$ python3 -q
>>> import numpy as np
>>> from numpy import linalg as LA
>>> np.set_printoptions(suppress=True, linewidth=160)
>>> X = np.array([[-1.9, 0.9, 1.2],
...     [-2.1, 1.0, 1.0],
...     [-2.0, 0.7, 1.0],
...     [-1.9, 0.8, 1.0],
...     [-2.0, 0.9, 0.9],
...     [-1.9, 1.2, 0.9],
...     [-2.0, 0.9, 0.9],
...     [-1.9, 1.0, 0.9],
...     [-1.9, 0.9, 1.3],
...     [-2.0, 0.9, 0.9],
...     [-0.1, -1.0, -2.2],
...     [-0.1, -1.0, -2.1],
...     [-0.1, -1.1, -1.8],
...     [0.0, -1.1, -2.1],
...     [0.1, -1.1, -1.9],
...     [-0.1, -1.2, -2.0],
...     [0.0, -0.9, -2.0],
...     [0.0, -1.1, -2.1],
...     [0.0, -1.1, -2.0],
...     [-0.1, -1.0, -2.0]])
>>> cen = X - X.mean(axis=0)
>>> U, sigma, Vt = LA.svd(cen, full_matrices=False)
>>> np.round(Vt[0] * np.sign(Vt[0, np.abs(Vt[0]).argmax()]), 1)
array([-0.5,  0.5,  0.7])
>>> np.abs(Vt[0]).argmax()
np.int64(2)
>>> np.round(sigma ** 2 / (sigma ** 2).sum(), 1) + 0
array([1., 0., 0.])
>>> (np.sign(U[:, 0]) == np.sign(U[0, 0])).astype(int)
array([1, 1, 1, 1, 1, 1, 1, 1, 1, 1, 0, 0, 0, 0, 0, 0, 0, 0, 0, 0])
>>> print(np.round(cen.mean(axis=0), 1) + 0)
[0. 0. 0.]
>>> x0 = np.array([0, -3, 3])
>>> y = X @ x0
>>> np.round(LA.solve(X.T @ X, X.T @ y), 1) + 0
array([ 0., -3.,  3.])
>>> rng = np.random.default_rng(294)
>>> y = y + 0.1 * rng.normal(size=20)
>>> y.round(1) + 0
array([ 0.9,  0. ,  0.9,  0.6,  0.1, -1. ,  0. , -0.4,  1.3,  0. , -3.4, -3.2, -2.1, -3. , -2.4, -2.4, -3.3, -3.1, -2.6, -3. ])
>>> b, *_ = LA.lstsq(X, y)
>>> b.round()
array([-0., -3.,  3.])
>>> print([round(float(LA.norm(LA.solve(X.T @ X + lam * np.eye(3), X.T @ y))), 2) for lam in (0, 1, 10, 100)])
[4.32, 1.65, 1.11, 0.42]
>>> A2 = np.array([[1, 2, 0, 2, 0, 3]])
>>> F = A2.T @ A2
>>> F
array([[1, 2, 0, 2, 0, 3],
       [2, 4, 0, 4, 0, 6],
       [0, 0, 0, 0, 0, 0],
       [2, 4, 0, 4, 0, 6],
       [0, 0, 0, 0, 0, 0],
       [3, 6, 0, 6, 0, 9]])
>>> # row 3 repeats row 1
>>> vals, evecs = LA.eigh(F)
>>> x0 = np.array([-1, -3, 3, 0, -1, -3])
>>> np.abs(F).sum(axis=1).max(), np.abs(vals).max()
(np.int64(24), np.float64(18.0))
>>> np.round(evecs * np.maximum(vals, 0) @ evecs.T, 1) + 0
array([[1., 2., 0., 2., 0., 3.],
       [2., 4., 0., 4., 0., 6.],
       [0., 0., 0., 0., 0., 0.],
       [2., 4., 0., 4., 0., 6.],
       [0., 0., 0., 0., 0., 0.],
       [3., 6., 0., 6., 0., 9.]])
>>> (np.sign(evecs[:, -1].round(6)) == np.sign(evecs[0, -1].round(6))).astype(int)
array([1, 1, 0, 1, 0, 1])
>>> np.round(evecs * np.abs(vals) @ evecs.T, 1) + 0
array([[1., 2., 0., 2., 0., 3.],
       [2., 4., 0., 4., 0., 6.],
       [0., 0., 0., 0., 0., 0.],
       [2., 4., 0., 4., 0., 6.],
       [0., 0., 0., 0., 0., 0.],
       [3., 6., 0., 6., 0., 9.]])
>>> np.round(LA.eigvalsh(F[1:, 1:]), 1) + 0
array([ 0.,  0.,  0.,  0., 17.])
>>> try:
...     LA.inv(F)
... except LA.LinAlgError as e:
...     print("failed:", e)
... 
failed: Singular matrix
>>> print(np.round(F @ LA.pinv(F) @ F, 1))
[[1. 2. 0. 2. 0. 3.]
 [2. 4. 0. 4. 0. 6.]
 [0. 0. 0. 0. 0. 0.]
 [2. 4. 0. 4. 0. 6.]
 [0. 0. 0. 0. 0. 0.]
 [3. 6. 0. 6. 0. 9.]]
>>> round(np.trace(LA.pinv(F) @ F), 1)
np.float64(1.0)
>>> np.abs(np.diag(LA.qr(F)[1])) > 1e-9
array([ True, False, False, False, False, False])
>>> np.allclose(F[:-1].T @ LA.lstsq(F[:-1].T, F[-1])[0], F[-1])
True
>>> print(np.unique(F.round(6), axis=0).shape)
(4, 6)
>>> A2 = F + rng.integers(-2, 3, (6, 1)) @ rng.integers(-2, 3, (1, 6))
>>> A2
array([[ 3,  4,  0,  6,  4,  1],
       [ 3,  5,  0,  6,  2,  5],
       [ 1,  1,  0,  2,  2, -1],
       [ 2,  4,  0,  4,  0,  6],
       [ 1,  1,  0,  2,  2, -1],
       [ 5,  8,  0, 10,  4,  7]])
>>> np.abs(A2 - F).sum(axis=1)
array([14,  7,  7,  0,  7, 14])
>>> W1 = np.array([[3, -3, 2, 3, -3],
...     [1, 2, -1, -3, 1],
...     [3, -2, 0, -3, -3],
...     [3, -3, -1, 0, 3],
...     [1, 2, 1, 2, 2],
...     [-3, -2, 1, -2, 2]])
>>> b = np.array([2, 1, 3, 1, 0])
>>> H = np.maximum(F @ W1 + b, 0)
>>> print(np.round((H > 0).mean(axis=0), 1))
[1.  0.3 1.  0.3 0.7]
>>> H
array([[ 4,  0,  4,  0, 11],
       [ 6,  0,  5,  0, 22],
       [ 2,  1,  3,  1,  0],
       [ 6,  0,  5,  0, 22],
       [ 2,  1,  3,  1,  0],
       [ 8,  0,  6,  0, 33]])
>>> LA.matrix_rank(H)
np.int64(3)
>>> (H > 0).astype(int)
array([[1, 0, 1, 0, 1],
       [1, 0, 1, 0, 1],
       [1, 1, 1, 1, 0],
       [1, 0, 1, 0, 1],
       [1, 1, 1, 1, 0],
       [1, 0, 1, 0, 1]])
>>> W2 = np.array([[-1, -4], [2, -4], [6, -5], [-8, -9], [2, -1]])
>>> print((H @ W2).round(6).argmax(axis=1))
[0 0 0 0 0 0]
>>> H @ W2
array([[ 42, -47],
       [ 68, -71],
       [ 10, -36],
       [ 68, -71],
       [ 10, -36],
       [ 94, -95]])
>>> W1 @ W2
array([[-27, -34],
       [ 23,  19],
       [ 11,  26],
       [ -9,   2],
       [ -3, -37],
       [ 25,  31]])
>>> K = np.load("w.npy")
>>> K
array([[1. , 0.2, 0. , 0. ],
       [0.2, 1. , 0.2, 0. ],
       [0. , 0.2, 1. , 0.2],
       [0. , 0. , 0.2, 1. ]])
>>> np.round(np.sort(np.abs(LA.eigvals(K))), 1)
array([0.7, 0.9, 1.1, 1.3])
>>> round(np.abs(LA.eigvals(K)).max(), 1)
np.float64(1.3)
>>> (K - K.T) / 2
array([[0., 0., 0., 0.],
       [0., 0., 0., 0.],
       [0., 0., 0., 0.],
       [0., 0., 0., 0.]])
>>> print(np.round(LA.det(K), 1))
0.9
>>> np.round(LA.matrix_power(K, 4), 1) + 0
array([[1.2, 0.9, 0.2, 0. ],
       [0.9, 1.5, 0.9, 0.2],
       [0.2, 0.9, 1.5, 0.9],
       [0. , 0.2, 0.9, 1.2]])
>>> np.trace(K)
np.float64(4.0)
>>> (K + K.T) / 2
array([[1. , 0.2, 0. , 0. ],
       [0.2, 1. , 0.2, 0. ],
       [0. , 0.2, 1. , 0.2],
       [0. , 0. , 0.2, 1. ]])
>>> q, evecs = LA.qr(K[:, :2])[0], LA.qr(K[:, 2:])[0]
>>> sigma = LA.svd(q.T @ evecs, compute_uv=False)
>>> np.round(LA.norm(q @ q.T - evecs @ evecs.T, 2), 1)
np.float64(1.0)
>>> print(np.round(np.degrees(np.arccos(sigma.clip(0, 1))), 1))
[66.2 89.8]
>>> sigma.round(1) + 0
array([0.4, 0. ])
>>> A2 = K / np.sqrt((K ** 2).mean(axis=1, keepdims=True))
>>> np.round(LA.norm(A2, axis=1), 1)
array([2., 2., 2., 2.])
>>> np.round(K - K.mean(axis=1, keepdims=True), 1)
array([[ 0.7, -0.1, -0.3, -0.3],
       [-0.1,  0.6, -0.1, -0.4],
       [-0.4, -0.1,  0.6, -0.1],
       [-0.3, -0.3, -0.1,  0.7]])
>>> m1 = np.load("arr.npy")
>>> m1
array([[ 1,  0,  0,  0,  0],
       [-3,  1,  0,  0,  0],
       [-6,  4,  1,  0,  0],
       [-2,  5, -2,  1,  0],
       [ 8,  1, -4, -8,  1]])
>>> U, sigma, Vt = LA.svd(m1)
>>> sigma.round(1) + 0
array([13.3,  7.6,  3.1,  0.9,  0. ])
>>> A2 = U[:, :4] @ np.diag(sigma[:4]) @ Vt[:4]
>>> np.round(LA.norm(m1 - A2) / LA.norm(m1), 1)
np.float64(0.0)
>>> np.round(LA.norm(m1 - A2, 2), 1), round(sigma[4], 1)
(np.float64(0.0), np.float64(0.0))
>>> print(A2.round(1) + 0)
[[ 1.  0.  0.  0.  0.]
 [-3.  1.  0.  0.  0.]
 [-6.  4.  1.  0.  0.]
 [-2.  5. -2.  1.  0.]
 [ 8.  1. -4. -8.  1.]]
>>> LA.matrix_rank(m1, rtol=0.05)
np.int64(4)
>>> W0 = np.loadtxt("x.csv", delimiter=",")
>>> W0.round(1)
array([[ 0.7,  0.4, -0.3],
       [ 0.4,  0.2, -0.2],
       [-0.3, -0.2,  0.1]])
>>> vals, evecs = LA.eigh(W0)
>>> print(np.abs(evecs[:, -1]).round(6).argmax())
0
>>> np.round(LA.eigvalsh(W0 @ W0), 1) + 0
array([0., 0., 1.])
>>> vals.round(1) + 0
array([0., 0., 1.])
>>> np.round(np.abs(evecs[:, -1]), 1)
array([0.8, 0.5, 0.3])
>>> A = np.array([[-1, -1, -2, -2, 1],
...     [-1, -1, -1, -2, -2],
...     [-2, -1, -1, -1, -2],
...     [-2, -2, -1, -1, -1],
...     [1, -2, -2, -1, -1]])
>>> # equal to its transpose
>>> np.round(np.abs(LA.eigvals(A)).max(), 1)
np.float64(6.3)
>>> LA.matrix_power(A, 4)
array([[267, 287, 270, 294, 241],
       [287, 387, 375, 382, 294],
       [270, 375, 371, 375, 270],
       [294, 382, 375, 387, 287],
       [241, 294, 270, 287, 267]])
>>> np.round(LA.det(A), 1)
np.float64(-27.0)
>>> A.inv()
Traceback (most recent call last):
  File "<python-input-89>", line 1, in <module>
    A.inv()
    ^^^^^
AttributeError: 'numpy.ndarray' object has no attribute 'inv'
>>> np.trace(A)
np.int64(-5)
>>> print(np.round(np.sort(np.abs(LA.eigvals(A))), 1))
[0.5 1.3 2.3 2.8 6.3]
>>> vals, evecs = LA.eig(A)
>>> np.round(np.sort(LA.eigvals(A @ A)), 1)
array([ 0.3,  1.7,  5.3,  7.9, 39.8])
>>> print(round(float(np.prod(vals)), 1))
-27.0
>>> print(np.round(np.sort(LA.eigvals(LA.inv(A))), 1))
[-2.  -0.4 -0.2  0.4  0.8]
>>> round(LA.norm(A[0], 1), 1), round(float(LA.norm(A[0], np.inf)), 1)
(np.float64(7.0), 2.0)
>>> np.round(LA.norm(A, axis=1), 1)
array([3.3, 3.3, 3.3, 3.3, 3.3])
>>> round(float(LA.norm(A, "nuc")), 1)
13.2
>>> proj = np.triu(np.array([[0, 2, 1, 0, 2],
...     [4, 5, 5, 4, 5],
...     [5, 1, 0, 4, 0],
...     [0, 5, 5, 3, 0],
...     [0, 4, 3, 2, 2]]), 1) + np.eye(5)
>>> A2 = proj @ A @ LA.inv(proj)
>>> print(LA.matrix_rank(A2))
5
>>> print(round(float(LA.det(A2)), 1))
-27.0
>>> x0 = np.array([1, 3, 2, 2, 1])
>>> print(A @ np.ones(5))
[-5. -7. -7. -7. -5.]
>>> np.einsum("ij,j->i", A, x0)
array([-11, -12, -11, -13, -12])
>>> A @ np.eye(5)[1]
array([-1., -1., -1., -2., -2.])
>>> M = np.load("block11.npy")
>>> M.round(1)
array([[-0.6, -1.4,  1.6,  0.7],
       [ 1.1,  0.8,  7.4, -5.2],
       [ 0.2,  0.4, -0.4, -0.5],
       [ 1.6,  2.4,  3.4, -4. ],
       [-0.6, -0.6, -3.6, -2.2]])
>>> np.argsort(-LA.norm(M, axis=0).round(6), kind="stable")[:3]
array([2, 3, 1])
>>> LA.matrix_rank(M, rtol=0.1)
np.int64(3)
>>> [round(float(x), 1) for x in LA.svd(M, compute_uv=False)[:3]]
[10.8, 4.5, 2.4]
>>> round(LA.norm(M, 2) / LA.norm(M), 1)
np.float64(0.9)
>>> mat = np.load("data.npy")
>>> mat
array([[4., 0., 0.],
       [0., 4., 0.],
       [0., 0., 4.]])
>>> vals, evecs = LA.eigh(W0)
>>> x0 = np.array([1, 2, 2])
>>> np.round(evecs * np.maximum(vals, 0) @ evecs.T, 1)
array([[ 0.7,  0.4, -0.3],
       [ 0.4,  0.2, -0.2],
       [-0.3, -0.2,  0.1]])
>>> print(np.round(evecs * np.abs(vals) @ evecs.T, 1))
[[ 0.7  0.4 -0.3]
 [ 0.4  0.2 -0.2]
 [-0.3 -0.2  0.1]]
>>> np.round(x0 @ W0 @ x0, 1)
np.float64(1.3)
>>> (np.sign(evecs[:, -1].round(6)) == np.sign(evecs[0, -1].round(6))).astype(int)
array([1, 1, 0])
>>> np.allclose(mat @ mat.T, mat.T @ mat)
True
>>> print(np.sort(np.abs(np.fft.fft(mat[0]))), np.round(np.sort(LA.svd(mat, compute_uv=False)), 1))
[4. 4. 4.] [4. 4. 4.]
>>> theta = np.radians(72)
>>> r_ = np.eye(3)
>>> r_[1, 1] = r_[0, 0] = np.cos(theta)
>>> r_[1, 0], r_[0, 1] = -np.sin(theta), np.sin(theta)
>>> r_.round(1)
array([[ 0.3,  1. ,  0. ],
       [-1. ,  0.3,  0. ],
       [ 0. ,  0. ,  1. ]])
>>> A2 = W0 @ r_.T
>>> np.round(LA.det(r_), 1), np.round(np.trace(r_), 1)
(np.float64(1.0), np.float64(1.6))
>>> A2.round(1)
array([[ 0.6, -0.5, -0.3],
       [ 0.3, -0.3, -0.2],
       [-0.2,  0.2,  0.1]])
>>> print(np.round(LA.svd(W0, compute_uv=False), 1) + 0, np.round(LA.svd(A2, compute_uv=False), 1) + 0)
[1. 0. 0.] [1. 0. 0.]
>>> print(np.round(np.abs(A2 - W0).max(axis=0), 1))
[0.1 0.9 0. ]
>>> np.allclose(W0 @ W0.T, A2 @ A2.T)
True
